$ ipython --no-banner

In [1]: import numpy as np

In [2]: np.set_printoptions(precision=1, suppress=True, linewidth=100)

In [3]: rd = lambda a: np.round(a, 1) + 0

In [4]: A = np.load("m.npy")

In [5]: A
Out[5]: 
array([[1. , 0. , 0. ],
       [0. , 0.5, 0.5],
       [0.5, 0. , 0.5]])

In [6]: # row-stochastic, so 1 is an eigenvalue

In [7]: rng = np.random.default_rng(95636)

In [8]: z = rng.permutation(3)

In [9]: B = A[:, z] * rng.choice([-1, 1], 3)

In [10]: B
Out[10]: 
array([[-1. ,  0. , -0. ],
       [-0. ,  0.5, -0.5],
       [-0.5,  0. , -0.5]])

In [11]: left, _, Vh = np.linalg.svd(A.T @ B)

In [12]: rd(left @ Vh)
Out[12]: 
array([[-1.,  0.,  0.],
       [ 0.,  1.,  0.],
       [ 0.,  0., -1.]])

In [13]: rd(np.linalg.lstsq(A, B)[0])
Out[13]: 
array([[-1.,  0.,  0.],
       [ 0.,  1.,  0.],
       [ 0.,  0., -1.]])

In [14]: x = np.array([0, 3, 1])

In [15]: A @ x
Out[15]: array([0. , 2. , 0.5])

In [16]: np.sign((A @ x).round(6))
Out[16]: array([0., 1., 1.])

In [17]: A @ np.eye(3)[2]
Out[17]: array([0. , 0.5, 0.5])

In [18]: A * x
Out[18]: 
array([[0. , 0. , 0. ],
       [0. , 1.5, 0.5],
       [0. , 0. , 0.5]])

In [19]: np.einsum("ij,j->i", A, x)
Out[19]: array([0. , 2. , 0.5])

In [20]: B = A / np.linalg.norm(A, axis=1, keepdims=True)

In [21]: G = B @ B.T

In [22]: (G - 2 * np.eye(3)).round(6).argmax(axis=1)
Out[22]: array([2, 2, 0])

In [23]: (np.abs(G) > 0.9).astype(int)
Out[23]: 
array([[1, 0, 0],
       [0, 1, 0],
       [0, 0, 1]])

In [24]: rd(G)
Out[24]: 
array([[1. , 0. , 0.7],
       [0. , 1. , 0.5],
       [0.7, 0.5, 1. ]])

In [25]: J = np.load("dump.npy")

In [26]: J
Out[26]: 
array([[  6,   2,   3,  -9,  -4],
       [  2,  27,   5,   6,   2],
       [  3,   5,  13, -14,   3],
       [ -9,   6, -14,  28,   3],
       [ -4,   2,   3,   3,  20]])

In [27]: rd(np.linalg.norm(J[0], 1)), rd(np.linalg.norm(J[0], np.inf))
Out[27]: (np.float64(24.0), np.float64(9.0))

In [28]: rd(np.linalg.norm(J, 1)), rd(np.linalg.norm(J, np.inf))
Out[28]: (np.float64(60.0), np.float64(60.0))

In [29]: rd(np.linalg.norm(J, 2))
Out[29]: np.float64(39.8)

In [30]: np.linalg.norm(J, axis=1).argmax()
Out[30]: np.int64(3)

In [31]: rd(np.linalg.norm(J, axis=0))
Out[31]: array([12.1, 28.2, 20.2, 33.3, 20.9])

In [32]: rd(np.linalg.norm(J) ** 2 / np.linalg.norm(J, 2) ** 2)
Out[32]: np.float64(1.8)

In [33]: np.trace(J)
Out[33]: np.int64(94)

In [34]: rd(np.sort(np.abs(np.linalg.eigvals(J))))
Out[34]: array([ 0.2,  3.9, 20.7, 29.5, 39.8])

In [35]: rd(np.abs(np.linalg.eigvals(J)).max())
Out[35]: np.float64(39.8)

In [36]: np.allclose(J, J.T)
Out[36]: True

In [37]: (J + J.T) / 2
Out[37]: 
array([[  6.,   2.,   3.,  -9.,  -4.],
       [  2.,  27.,   5.,   6.,   2.],
       [  3.,   5.,  13., -14.,   3.],
       [ -9.,   6., -14.,  28.,   3.],
       [ -4.,   2.,   3.,   3.,  20.]])

In [38]: ev, vecs = np.linalg.eigh(J)

In [39]: x = np.array([5, -5, -1, -5, -2])

In [40]: np.abs(J).sum(axis=1).max(), rd(np.abs(ev).max())
Out[40]: (np.int64(60), np.float64(39.8))

In [41]: rd(vecs * np.abs(ev) @ vecs.T)
Out[41]: 
array([[  6.,   2.,   3.,  -9.,  -4.],
       [  2.,  27.,   5.,   6.,   2.],
       [  3.,   5.,  13., -14.,   3.],
       [ -9.,   6., -14.,  28.,   3.],
       [ -4.,   2.,   3.,   3.,  20.]])

In [42]: (np.sign(vecs[:, -1].round(6)) == np.sign(vecs[0, -1].round(6))).astype(int)
Out[42]: array([1, 0, 1, 0, 0])

In [43]: data = np.arange(15).reshape(5, 3) + -3

In [44]: data
Out[44]: 
array([[-3, -2, -1],
       [ 0,  1,  2],
       [ 3,  4,  5],
       [ 6,  7,  8],
       [ 9, 10, 11]])

In [45]: # rank 2

In [46]: rd(data @ np.linalg.pinv(data) @ data)
Out[46]: 
array([[-3., -2., -1.],
       [ 0.,  1.,  2.],
       [ 3.,  4.,  5.],
       [ 6.,  7.,  8.],
       [ 9., 10., 11.]])

In [47]: rd(np.trace(np.linalg.pinv(data) @ data))
Out[47]: np.float64(2.0)

In [48]: np.unique(data.round(6), axis=0).shape
Out[48]: (5, 3)

In [49]: np.allclose(data[:-1].T @ np.linalg.lstsq(data[:-1].T, data[-1])[0], data[-1])
Out[49]: True

In [50]: B = data[0, 0] * data[1:] - np.outer(data[1:, 0], data[0])

In [51]: B
Out[51]: 
array([[  0,  -3,  -6],
       [  0,  -6, -12],
       [  0,  -9, -18],
       [  0, -12, -24]])

In [52]: np.flatnonzero(~B.round(6).any(axis=1))
Out[52]: array([], dtype=int64)

In [53]: x = np.array([2, 8, 4])

In [54]: h = np.maximum(data @ x, 0)

In [55]: np.maximum(data @ (3 * x), 0)
Out[55]: array([  0,  48, 174, 300, 426])

In [56]: np.maximum(data @ x, 0) - np.maximum(-data @ x, 0)
Out[56]: array([-26,  16,  58, 100, 142])

In [57]: rd(np.tanh(data @ x))
Out[57]: array([-1.,  1.,  1.,  1.,  1.])

In [58]: E = rng.normal(size=(24, 4)) + 20 * np.array([-1, 1, -1, -2])

In [59]: rd(E)
Out[59]: 
array([[-19.6,  18.8, -19.1, -39.8],
       [-20.1,  19.3, -20.8, -40. ],
       [-20.7,  21.5, -19. , -40.8],
       [-17.6,  17.7, -19.4, -40. ],
       [-21.9,  19.4, -20.8, -37.9],
       [-18.9,  19.9, -20.5, -40.2],
       [-20.8,  20.2, -19.2, -40. ],
       [-19.9,  20.5, -18.3, -38. ],
       [-18.5,  20.1, -20.5, -39.6],
       [-18.8,  20.6, -19.8, -38. ],
       [-20.2,  21. , -19.9, -40.3],
       [-19.5,  19.7, -21.3, -37.7],
       [-19.1,  20.8, -18.8, -39.3],
       [-19.6,  20.6, -18.9, -40.3],
       [-20.3,  19.4, -20.9, -37.9],
       [-22.1,  20.6, -18.5, -40.6],
       [-20.5,  20. , -20.2, -38.3],
       [-19.3,  18.6, -20.4, -40.7],
       [-20.2,  19.6, -20.5, -39.6],
       [-18.7,  19.9, -20.3, -38.4],
       [-20.1,  22. , -20. , -40.9],
       [-19.1,  20.6, -20.8, -39.9],
       [-20.3,  19.2, -19.8, -40.1],
       [-20.6,  20.9, -20.6, -39.9]])

In [60]: cen = (E - E.mean(axis=0)) / E.std(axis=0)

In [61]: np.argwhere(np.abs(cen) > 2)
Out[61]: 
array([[ 3,  0],
       [ 3,  1],
       [ 4,  0],
       [15,  0],
       [20,  1]])

In [62]: rd(cen.std(axis=0))
Out[62]: array([1., 1., 1., 1.])

In [63]: c = np.linalg.lstsq(np.delete(cen, 2, axis=1), cen[:, 2])[0]

In [64]: rd(c)
Out[64]: array([ 0. ,  0.2, -0.2])

In [65]: np.abs(c).argmax()
Out[65]: np.int64(2)

In [66]: K = np.loadtxt("data.csv", delimiter=",")

In [67]: K
Out[67]: 
array([[49., 14., 21., 56., 42.],
       [14.,  4.,  6., 16., 12.],
       [21.,  6.,  9., 24., 18.],
       [56., 16., 24., 64., 48.],
       [42., 12., 18., 48., 36.]])

In [68]: # equal to its transpose

In [69]: np.abs(np.diag(np.linalg.qr(K)[1])) > 1e-9
Out[69]: array([ True, False, False, False, False])

In [70]: rd(K @ np.linalg.pinv(K) @ K)
Out[70]: 
array([[49., 14., 21., 56., 42.],
       [14.,  4.,  6., 16., 12.],
       [21.,  6.,  9., 24., 18.],
       [56., 16., 24., 64., 48.],
       [42., 12., 18., 48., 36.]])

In [71]: np.allclose(K[:-1].T @ np.linalg.lstsq(K[:-1].T, K[-1])[0], K[-1])
Out[71]: True

In [72]: np.linalg.lstsq(K[:-1].T, K[-1])[2]
Out[72]: np.int32(1)

In [73]: np.unique(K.round(6), axis=0).shape
Out[73]: (5, 5)

In [74]: left, sig, Vh = np.linalg.svd(K)

In [75]: vecs = Vh[:(sig > 1e-8).sum()]

In [76]: x = K[0] + -1 * K[2] + rng.integers(2) * np.eye(5)[4]

In [77]: x
Out[77]: array([28.,  8., 12., 32., 24.])

In [78]: np.linalg.matrix_rank(np.vstack([K, x]))
Out[78]: np.int64(1)

In [79]: np.allclose(vecs.T @ vecs @ x, x)
Out[79]: True

In [80]: rk = np.linalg.matrix_rank(K)

In [81]: rk
Out[81]: np.int64(1)

In [82]: ns = np.linalg.svd(K)[2][rk:].T

In [83]: [int(np.linalg.matrix_rank(np.delete(K, i, axis=0))) for i in range(5)]
Out[83]: [1, 1, 1, 1, 1]

In [84]: np.allclose(K @ ns, 0)
Out[84]: True

In [85]: rd(K @ ns)
Out[85]: 
array([[0., 0., 0., 0.],
       [0., 0., 0., 0.],
       [0., 0., 0., 0.],
       [0., 0., 0., 0.],
       [0., 0., 0., 0.]])

In [86]: [int(np.linalg.matrix_rank(K[:i])) for i in range(1, len(K) + 1)]
Out[86]: [1, 1, 1, 1, 1]

In [87]: [int(np.linalg.matrix_rank(K[:, :j + 1])) for j in range(5)]
Out[87]: [1, 1, 1, 1, 1]

In [88]: rd(ns @ ns.T)
Out[88]: 
array([[ 0.7, -0.1, -0.1, -0.3, -0.3],
       [-0.1,  1. ,  0. , -0.1, -0.1],
       [-0.1,  0. ,  0.9, -0.1, -0.1],
       [-0.3, -0.1, -0.1,  0.6, -0.3],
       [-0.3, -0.1, -0.1, -0.3,  0.8]])

In [89]: rd(np.linalg.det(K[::-1]))
Out[89]: np.float64(0.0)

In [90]: rd(np.poly(K))
Out[90]: array([   1., -162.,    0.,    0.,    0.,    0.])

In [91]: rd(np.linalg.eigvals(K))
Out[91]: array([  0., 162.,   0.,   0.,   0.])

In [92]: W0 = np.loadtxt("mat.csv", delimiter=",")

In [93]: rd(W0)
Out[93]: 
array([[ 1. ,  0. ,  0. ],
       [ 0. ,  0.3,  1. ],
       [ 0. , -1. ,  0.3]])

In [94]: # splits into 2 blocks

In [95]: x = np.array([2, 1, 0])

In [96]: y = W0 @ x

In [97]: c, lr = np.zeros(3), 1 / np.linalg.norm(W0, 2) ** 2

In [98]: for i in range(6):
    ...:     c -= lr * W0.T @ (W0 @ c - y)
    ...:     if i % 2 == 0: print(i, round(np.linalg.norm(W0 @ c - y), 1))
    ...: 
0 0.0
2 0.0
4 0.0

In [99]: rd(c)
Out[99]: array([2., 1., 0.])

In [100]: x = np.array([5, 4, 2])

In [101]: rd(np.linalg.norm(x)), rd(np.linalg.norm(W0 @ x))
Out[101]: (np.float64(6.7), np.float64(6.7))

In [102]: W0.T @ (W0 @ x)
Out[102]: array([5., 4., 2.])

In [103]: [p for p in range(1, 25) if np.allclose(np.linalg.matrix_power(W0, p), np.eye(3))]
Out[103]: [5, 10, 15, 20]

In [104]: rd(np.linalg.det(W0))
Out[104]: np.float64(1.0)

In [105]: 3 - np.linalg.matrix_rank(W0 - np.eye(3), tol=1e-8)
Out[105]: np.int64(1)

In [106]: feats = np.load("x.npy")

In [107]: rd(feats)
Out[107]: 
array([[ 0.1,  0.3, -0.1],
       [ 0.3,  0.8, -0.3],
       [-0.1, -0.3,  0.1]])

In [108]: # symmetric, so the eigenvalues are real

In [109]: x = np.array([6, 2, 2])

In [110]: rd(np.linalg.eigvalsh(2 * feats - np.eye(3)))
Out[110]: array([-1., -1.,  1.])

In [111]: rd((x - feats @ x) @ (feats @ x))
Out[111]: np.float64(0.0)

In [112]: np.linalg.matrix_rank(feats, rtol=0.1)
Out[112]: np.int64(1)

In [113]: rd(np.linalg.norm(feats, 2) / np.linalg.norm(feats))
Out[113]: np.float64(1.0)

In [114]: np.argsort(-np.linalg.norm(feats, axis=0).round(6), kind="stable")[:3]
Out[114]: array([1, 0, 2])

In [115]: left, sig, Vh = np.linalg.svd(feats, full_matrices=False)

In [116]: np.abs(left[:, 0]).round(6).argmax()
Out[116]: np.int64(1)

In [117]: rd(left.T @ feats @ Vh.T)
Out[117]: 
array([[1., 0., 0.],
       [0., 0., 0.],
       [0., 0., 0.]])

In [118]: (sig > 1e-8).sum()
Out[118]: np.int64(1)

In [119]: left.shape, sig.shape, Vh.shape
Out[119]: ((3, 3), (3,), (3, 3))

In [120]: np.allclose(left * sig @ Vh, feats)
Out[120]: True

In [121]: rd(Vh @ Vh.T)
Out[121]: 
array([[1., 0., 0.],
       [0., 1., 0.],
       [0., 0., 1.]])

In [122]: rd(np.abs(Vh[0]))
Out[122]: array([0.3, 0.9, 0.3])
